% python3 -q
>>> import numpy as np
>>> np.set_printoptions(precision=2, suppress=True, linewidth=100, floatmode="fixed")
>>> A = np.loadtxt("mat.csv", delimiter=",")
>>> A
array([[ 0.49, -0.07, -0.35,  0.35],
       [-0.07,  0.01,  0.05, -0.05],
       [-0.35,  0.05,  0.25, -0.25],
       [ 0.35, -0.05, -0.25,  0.25]])
>>> evals, vecs = np.linalg.eigh(A)
>>> np.round(vecs.T @ vecs, 2) + 0
array([[1.00, 0.00, 0.00, 0.00],
       [0.00, 1.00, 0.00, 0.00],
       [0.00, 0.00, 1.00, 0.00],
       [0.00, 0.00, 0.00, 1.00]])
>>> np.unique(evals.round(6) + 0, return_counts=True)[1]
array([3, 1])
>>> vecs @ np.diag(evals) @ vecs.T
array([[ 0.49, -0.07, -0.35,  0.35],
       [-0.07,  0.01,  0.05, -0.05],
       [-0.35,  0.05,  0.25, -0.25],
       [ 0.35, -0.05, -0.25,  0.25]])
>>> evals.round(2) + 0
array([0.00, 0.00, 0.00, 1.00])
>>> np.abs(vecs[:, -1])
array([0.70, 0.10, 0.50, 0.50])
>>> round(evals.sum(), 2), np.trace(A)
(np.float64(1.0), np.float64(1.0))
>>> np.round(vecs.T @ A @ vecs, 2) + 0
array([[0.00, 0.00, 0.00, 0.00],
       [0.00, 0.00, 0.00, 0.00],
       [0.00, 0.00, 0.00, 0.00],
       [0.00, 0.00, 0.00, 1.00]])
>>> np.round(np.linalg.eigvalsh(A + -1 * np.eye(4)), 2) + 0
array([-1.00, -1.00, -1.00,  0.00])
>>> Uu, sigma, Vt = np.linalg.svd(A)
>>> vecs = Vt[:(sigma > 1e-8).sum()]
>>> rng = np.random.default_rng(235)
>>> x0 = A[3] + 4 * A[1] + rng.integers(2) * np.eye(4)[1]
>>> x0
array([ 0.07,  0.99, -0.05,  0.05])
>>> np.linalg.matrix_rank(np.vstack([A, x0]))
np.int64(2)
>>> np.diag(vecs.T @ vecs)
array([0.49, 0.01, 0.25, 0.25])
>>> np.allclose(vecs.T @ vecs @ x0, x0)
False
>>> np.argsort(-np.linalg.norm(A, axis=0).round(6), kind="stable")[:3]
array([0, 2, 3])
>>> np.linalg.cond(A) > 100
np.True_
>>> np.linalg.matrix_rank(A, rtol=0.1)
np.int64(1)
>>> X = np.loadtxt("w.csv", delimiter=",")
>>> X
array([[-13.00,   3.00,   0.00,   3.00,   3.00,   1.00,   0.00,   1.00,   0.00,   1.00],
       [  3.00,  -7.00,   0.00,   3.00,   0.00,   1.00,   2.00,   3.00,   1.00,   0.00],
       [  3.00,   1.00, -12.00,   1.00,   1.00,   3.00,   0.00,   3.00,   0.00,   2.00],
       [  2.00,   0.00,   3.00,  16.00,   1.00,   3.00,   1.00,   2.00,   3.00,   0.00],
       [  2.00,   3.00,   0.00,   3.00,  -4.00,   3.00,   0.00,   1.00,   3.00,   1.00],
       [  0.00,   1.00,   2.00,   3.00,   0.00,  -2.00,   0.00,   2.00,   0.00,   3.00],
       [  1.00,   1.00,   0.00,   3.00,   2.00,   3.00,  11.00,   0.00,   2.00,   0.00],
       [  3.00,   2.00,   0.00,   2.00,   0.00,   0.00,   3.00, -14.00,   3.00,   0.00],
       [  3.00,   3.00,   0.00,   0.00,   0.00,   2.00,   0.00,   3.00,   3.00,   1.00],
       [  3.00,   3.00,   2.00,   0.00,   3.00,   1.00,   3.00,   1.00,   1.00,   6.00]])
>>> x0 = np.array([2, 2, -1, -3, 1, 0, -3, -1, -3, -1])
>>> h = np.maximum(X @ x0, 0)
>>> h
array([ 0.00,  0.00, 13.00,  0.00,  0.00,  0.00,  0.00,  0.00,  0.00,  0.00])
>>> np.flatnonzero(h > 1e-9)
array([2])
>>> np.tanh(X @ x0)
array([-1.00, -1.00,  1.00, -1.00, -1.00, -1.00, -1.00,  0.00, -0.76, -1.00])
>>> np.maximum(X @ (3 * x0), 0)
array([ 0.00,  0.00, 39.00,  0.00,  0.00,  0.00,  0.00,  0.00,  0.00,  0.00])
>>> out = X[0, 0] * X[1:] - np.outer(X[1:, 0], X[0])
>>> out
array([[   0.00,   82.00,   -0.00,  -48.00,   -9.00,  -16.00,  -26.00,  -42.00,  -13.00,   -3.00],
       [   0.00,  -22.00,  156.00,  -22.00,  -22.00,  -42.00,   -0.00,  -42.00,   -0.00,  -29.00],
       [   0.00,   -6.00,  -39.00, -214.00,  -19.00,  -41.00,  -13.00,  -28.00,  -39.00,   -2.00],
       [   0.00,  -45.00,   -0.00,  -45.00,   46.00,  -41.00,   -0.00,  -15.00,  -39.00,  -15.00],
       [   0.00,  -13.00,  -26.00,  -39.00,   -0.00,   26.00,   -0.00,  -26.00,   -0.00,  -39.00],
       [   0.00,  -16.00,   -0.00,  -42.00,  -29.00,  -40.00, -143.00,   -1.00,  -26.00,   -1.00],
       [   0.00,  -35.00,   -0.00,  -35.00,   -9.00,   -3.00,  -39.00,  179.00,  -39.00,   -3.00],
       [   0.00,  -48.00,   -0.00,   -9.00,   -9.00,  -29.00,   -0.00,  -42.00,  -39.00,  -16.00],
       [   0.00,  -48.00,  -26.00,   -9.00,  -48.00,  -16.00,  -39.00,  -16.00,  -13.00,  -81.00]])
>>> X[:, 0] / X[0, 0]
array([ 1.00, -0.23, -0.23, -0.15, -0.15, -0.00, -0.08, -0.23, -0.23, -0.23])
>>> np.linalg.matrix_rank(out), np.linalg.matrix_rank(X)
(np.int64(9), np.int64(10))
